$ python -q
>>> import numpy as np
>>> import numpy.linalg as la
>>> np.set_printoptions(precision=3, suppress=True, linewidth=140, legacy="1.25")
>>> out = np.array([[2, 0], [2, 1]])
>>> C = np.array([[4, 2, 0], [2, 1, 5], [2, 4, 5]])
>>> M = np.kron(out, C)
>>> M
array([[ 8,  4,  0,  0,  0,  0],
       [ 4,  2, 10,  0,  0,  0],
       [ 4,  8, 10,  0,  0,  0],
       [ 8,  4,  0,  4,  2,  0],
       [ 4,  2, 10,  2,  1,  5],
       [ 4,  8, 10,  2,  4,  5]])
>>> x0 = np.array([4, 1, 2, -2, -5, 6])
>>> target = M @ x0
>>> target
array([36, 38, 44, 18, 59, 50])
>>> la.solve(M, 4 * target)
array([ 16.,   4.,   8.,  -8., -20.,  24.])
>>> la.solve(M, target + M[:, 2])
array([ 4.,  1.,  3., -2., -5.,  6.])
>>> la.solve(M, target)
array([ 4.,  1.,  2., -2., -5.,  6.])
>>> la.solve(M.T, M[4])
array([0., 0., 0., 0., 1., 0.])
>>> q, vecs = la.qr(M[:, :2])[0], la.qr(M[:, 2:])[0]
>>> sigma = la.svd(q.T @ vecs, compute_uv=False)
>>> (sigma > 0.9).sum()
0
>>> np.allclose(M @ M.T, M.T @ M)
False
>>> np.round(np.abs(la.eigvals(M)).max(), 3)
17.22
>>> np.sort(np.abs(la.eigvals(M)))
array([ 2.035,  3.425,  4.069,  6.85 ,  8.61 , 17.22 ])
>>> (M - M.T) / 2
array([[ 0. ,  0. , -2. , -4. , -2. , -2. ],
       [ 0. ,  0. ,  1. , -2. , -1. , -4. ],
       [ 2. , -1. ,  0. ,  0. , -5. , -5. ],
       [ 4. ,  2. ,  0. ,  0. ,  0. , -1. ],
       [ 2. ,  1. ,  5. ,  0. ,  0. ,  0.5],
       [ 2. ,  4. ,  5. ,  1. , -0.5,  0. ]])
>>> np.trace(M)
30
>>> (M + M.T) / 2
array([[ 8. ,  4. ,  2. ,  4. ,  2. ,  2. ],
       [ 4. ,  2. ,  9. ,  2. ,  1. ,  4. ],
       [ 2. ,  9. , 10. ,  0. ,  5. ,  5. ],
       [ 4. ,  2. ,  0. ,  4. ,  2. ,  1. ],
       [ 2. ,  1. ,  5. ,  2. ,  1. ,  4.5],
       [ 2. ,  4. ,  5. ,  1. ,  4.5,  5. ]])
>>> round(float(la.det(M)), 3)
28800.0
>>> out = M ** -1
Traceback (most recent call last):
  File "<python-input-24>", line 1, in <module>
    out = M ** -1
          ~~^^~~~
ValueError: Integers to negative integer powers are not allowed.
>>> out = la.inv(M)
>>> (np.abs(out) > 1e-9).astype(int)
array([[1, 1, 1, 0, 0, 0],
       [0, 1, 1, 0, 0, 0],
       [1, 1, 0, 0, 0, 0],
       [1, 1, 1, 1, 1, 1],
       [0, 1, 1, 0, 1, 1],
       [1, 1, 0, 1, 1, 0]])
>>> np.allclose(out, M.T)
False
>>> np.round(la.slogdet(M)[0], 3)
1.0
>>> np.round(la.inv(out), 3) + 0
array([[ 8.,  4.,  0.,  0.,  0.,  0.],
       [ 4.,  2., 10.,  0.,  0.,  0.],
       [ 4.,  8., 10.,  0.,  0.,  0.],
       [ 8.,  4.,  0.,  4.,  2.,  0.],
       [ 4.,  2., 10.,  2.,  1.,  5.],
       [ 4.,  8., 10.,  2.,  4.,  5.]])
>>> x0 = np.array([2, -3, -2, 1, -3, -2])
>>> target = M @ x0
>>> coef, lr = np.zeros(6), 1 / la.norm(M, 2) ** 2
>>> for i in range(40):
...     coef -= lr * M.T @ (M @ coef - target)
...     if i % 10 == 0: print(i, round(la.norm(M @ coef - target), 3))
... 
0 28.467
10 13.736
20 8.756
30 5.826
>>> coef
array([ 1.939, -2.802, -2.156, -0.029, -1.65 , -1.996])
>>> round(la.cond(M), 3)
20.814
>>> arr = np.load("x.npy")
>>> arr
array([[0, 1, 0],
       [1, 0, 0],
       [0, 0, 1]])
>>> proj = np.triu(np.array([[1, 1, 0], [-5, 4, 2], [-4, -3, 1]]), 1) + np.eye(3)
>>> out = proj @ arr @ la.inv(proj)
>>> np.trace(out), np.trace(arr)
(1.0, 1)
>>> proj @ arr - arr @ proj
array([[ 1.,  0., -2.],
       [ 0., -1.,  2.],
       [ 0.,  0.,  0.]])
>>> la.matrix_rank(out)
3
>>> r0 = np.array([-6, 5, -5, 7, 5, 1])
>>> out = M + np.outer(r0, np.eye(6)[5])
>>> la.matrix_rank(out - M)
1
>>> la.matrix_rank(la.inv(out) - la.inv(M), tol=1e-8)
1
>>> out = np.array([[0, 2], [2, 2]])
>>> C = np.kron(out, arr)
>>> la.matrix_rank(C)
6
>>> C
array([[0, 0, 0, 0, 2, 0],
       [0, 0, 0, 2, 0, 0],
       [0, 0, 0, 0, 0, 2],
       [0, 2, 0, 0, 2, 0],
       [2, 0, 0, 2, 0, 0],
       [0, 0, 2, 0, 0, 2]])
>>> x0 = np.array([0, 5, -7])
>>> target = arr @ x0
>>> coef, lr = np.zeros(3), 1 / la.norm(arr, 2) ** 2
>>> for i in range(15):
...     coef -= lr * arr.T @ (arr @ coef - target)
...     if i % 5 == 0: print(i, round(la.norm(arr @ coef - target), 3))
... 
0 0.0
5 0.0
10 0.0
>>> np.round(la.cond(arr), 3)
1.0
>>> coef
array([ 0.,  5., -7.])
>>> np.einsum("ij,ji->", arr, arr)
3
>>> round(float(la.eigvals(arr).sum().real), 3)
1.0
>>> round(float(la.det(arr[::-1])), 3)
1.0
>>> np.round(la.det(2 * arr), 3), round(la.det(arr), 3)
(-8.0, -1.0)
>>> np.round(la.det(arr.T), 3)
-1.0
>>> np.einsum("ii->", arr)
1
>>> la.eigvals(arr)
array([ 1., -1.,  1.])
>>> m1 = np.load("m.npy")
>>> m1
array([[-6, -1, -6,  0, -6,  4, -2,  5, -1,  3],
       [-1,  6,  4,  2, -1,  3, -1, -4, -4,  2],
       [-6,  4,  6, -1,  5,  0, -5,  0,  4,  2],
       [ 0,  2, -1,  4, -3,  4,  2, -2,  0, -3],
       [-6, -1,  5, -3,  6,  2, -5, -1,  0,  1],
       [ 4,  3,  0,  4,  2, -4, -1,  1,  3,  2],
       [-2, -1, -5,  2, -5, -1, -6, -4, -2,  3],
       [ 5, -4,  0, -2, -1,  1, -4,  4, -4,  6],
       [-1, -4,  4,  0,  0,  3, -2, -4,  2, -1],
       [ 3,  2,  2, -3,  1,  2,  3,  6, -1,  2]])
>>> # symmetric, so the eigenvalues are real
>>> out = m1 / np.sqrt((m1 ** 2).mean(axis=1, keepdims=True))
>>> out[9]
array([ 1.054,  0.703,  0.703, -1.054,  0.351,  0.703,  1.054,  2.108, -0.351,  0.703])
>>> la.norm(out, axis=1)
array([3.162, 3.162, 3.162, 3.162, 3.162, 3.162, 3.162, 3.162, 3.162, 3.162])
>>> la.matrix_rank(m1 - m1.mean(axis=1, keepdims=True))
9
>>> r0, r1 = m1[5], m1[6]
>>> r0 @ r0
76
>>> r0 @ r1
-7
>>> p = (r0 @ r1) / (r0 @ r0) * r0
>>> np.round(la.norm(r0 + r1) ** 2 + la.norm(r0 - r1) ** 2, 3)
402.0
>>> la.matrix_rank(np.outer(r0, r1))
1
>>> r1 - p
array([-1.632, -0.724, -5.   ,  2.368, -4.816, -1.368, -6.092, -3.908, -1.724,  3.184])
>>> vals, vecs = la.eigh(m1)
>>> x0 = np.array([3, 1, 3, 1, 2, 4, 5, 1, 0, 4])
>>> np.abs(m1).sum(axis=1).max(), round(float(np.abs(vals).max()), 3)
(34, 18.058)
>>> K = np.load("layer6.npy")
>>> K
array([[ 1.05,  0.  ,  0.  ],
       [-2.  ,  0.05, -1.  ],
       [ 1.  ,  0.  ,  0.05]])
>>> round(la.norm(K, 1), 3), np.round(la.norm(K, np.inf), 3)
(4.05, 3.05)
>>> np.round(la.norm(K, "nuc"), 3)
3.145
>>> la.norm(K, axis=0)
array([2.47 , 0.05 , 1.001])
>>> round(float(la.norm(K, 2)), 3)
2.613
>>> la.cond(K) > 100
True
>>> [round(float(x), 3) for x in la.svd(K, compute_uv=False)[:3]]
[2.613, 0.53, 0.002]
>>> T = np.stack([M, 5 * M, M[::-1]])
>>> (T @ M.T).shape
(3, 6, 6)
>>> T.sum(axis=0)
array([[52, 32, 10,  2,  4,  5],
       [28, 14, 70,  2,  1,  5],
       [32, 52, 60,  4,  2,  0],
       [52, 32, 10, 24, 12,  0],
       [28, 14, 70, 12,  6, 30],
       [32, 52, 60, 12, 24, 30]])
>>> T.shape
(3, 6, 6)
>>> F = np.array([[0.0, 0.4, -2.1, 1.0, 28.0, 0.8],
...     [1.1, 0.5, 0.3, -1.4, -4.0, -1.8],
...     [-0.8, -0.1, -0.2, -0.4, 6.0, 0.0],
...     [-0.8, -0.5, 0.6, -1.5, 12.0, -1.1]])
>>> # column 4 dominates
>>> F - F[0]
array([[  0. ,   0. ,   0. ,   0. ,   0. ,   0. ],
       [  1.1,   0.1,   2.4,  -2.4, -32. ,  -2.6],
       [ -0.8,  -0.5,   1.9,  -1.4, -22. ,  -0.8],
       [ -0.8,  -0.9,   2.7,  -2.5, -16. ,  -1.9]])
>>> np.abs(F).max()
28.0
>>> F[:, 6]
Traceback (most recent call last):
  File "<python-input-97>", line 1, in <module>
    F[:, 6]
    ~^^^^^^
IndexError: index 6 is out of bounds for axis 1 with size 6
>>> np.count_nonzero(F)
22
>>> round(float(la.norm(F)), 3)
31.599
>>> np.diff(F, axis=0)
array([[  1.1,   0.1,   2.4,  -2.4, -32. ,  -2.6],
       [ -1.9,  -0.6,  -0.5,   1. ,  10. ,   1.8],
       [  0. ,  -0.4,   0.8,  -1.1,   6. ,  -1.1]])
>>> F.sum(axis=1)
array([28.1, -5.3,  4.5,  8.7])
>>> F.shape
(4, 6)
>>> out = np.array([[1, 6, 2], [0, 0, 5], [5, 6, 3], [0, 3, 0], [5, 9, 2], [7, 1, 8]])
>>> np.vstack([F, out.T]).shape
(7, 6)
>>> F @ out
array([[135.1, 243.2,  58.1],
       [-30. , -33.6, -16.8],
       [ 28.2,  46.8,   9.3],
       [ 54.5, 101.2,  12.9]])
>>> np.einsum("ik,kj->ij", F, out)
array([[135.1, 243.2,  58.1],
       [-30. , -33.6, -16.8],
       [ 28.2,  46.8,   9.3],
       [ 54.5, 101.2,  12.9]])
>>> la.matrix_rank(np.vstack([F, out.T]))
6
>>> np.einsum("ij,ij->i", F, F)
array([790.21,  22.75,  36.85, 148.71])
